In [1]: import numpy as np

In [2]: np.set_printoptions(precision=3, suppress=True, linewidth=160, sign=" ")

In [3]: data = np.loadtxt("m.csv", delimiter=",")

In [4]: data
Out[4]: 
array([[ 0.,  1.,  1.,  1.],
       [ 1.,  0.,  0.,  0.],
       [ 1.,  0.,  0.,  1.],
       [ 1.,  0.,  1.,  0.]])

In [5]: evals, evecs = np.linalg.eigh(data)

In [6]: evals
Out[6]: array([-1.481, -1.   ,  0.311,  2.17 ])

In [7]: np.abs(evecs[:, -1])
Out[7]: array([ 0.612,  0.282,  0.523,  0.523])

In [8]: evals.sum(), np.trace(data)
Out[8]: (np.float64(0.0), np.float64(0.0))

In [9]: np.abs(evecs[:, -1]).round(6).argmax()
Out[9]: np.int64(0)

In [10]: np.linalg.eigvalsh(data + -3 * np.eye(4))
Out[10]: array([-4.481, -4.   , -2.689, -0.83 ])

In [11]: np.unique(evals.round(6) + 0, return_counts=True)[1]
Out[11]: array([ 1,  1,  1,  1])

In [12]: vec = np.array([1, -3, -1, -3])

In [13]: target = data @ vec

In [14]: b, lr = np.zeros(4), 1 / np.linalg.norm(data, 2) ** 2

In [15]: for i in range(25):
    ...:     b -= lr * data.T @ (data @ b - target)
    ...:     if i % 5 == 0: print(i, round(np.linalg.norm(data @ b - target), 3))
    ...: 
0 2.975
5 0.409
10 0.205
15 0.164
20 0.145

In [16]: np.round(np.linalg.cond(data), 3)
Out[16]: np.float64(6.975)

In [17]: t = np.radians(72)

In [18]: Rm = np.eye(4)

In [19]: Rm[0, 0] = Rm[1, 1] = np.cos(t)

In [20]: Rm[0, 1], Rm[1, 0] = -np.sin(t), np.sin(t)

In [21]: Rm
Out[21]: 
array([[ 0.309, -0.951,  0.   ,  0.   ],
       [ 0.951,  0.309,  0.   ,  0.   ],
       [ 0.   ,  0.   ,  1.   ,  0.   ],
       [ 0.   ,  0.   ,  0.   ,  1.   ]])

In [22]: M2 = data @ Rm.T

In [23]: np.abs(M2 - data).max(axis=0)
Out[23]: array([ 0.951,  0.951,  0.   ,  0.   ])

In [24]: np.linalg.svd(data, compute_uv=False), np.linalg.svd(M2, compute_uv=False)
Out[24]: 
(array([ 2.17 ,  1.481,  1.   ,  0.311]),
 array([ 2.17 ,  1.481,  1.   ,  0.311]))

In [25]: np.allclose(np.linalg.norm(data, axis=1), np.linalg.norm(M2, axis=1))
Out[25]: True
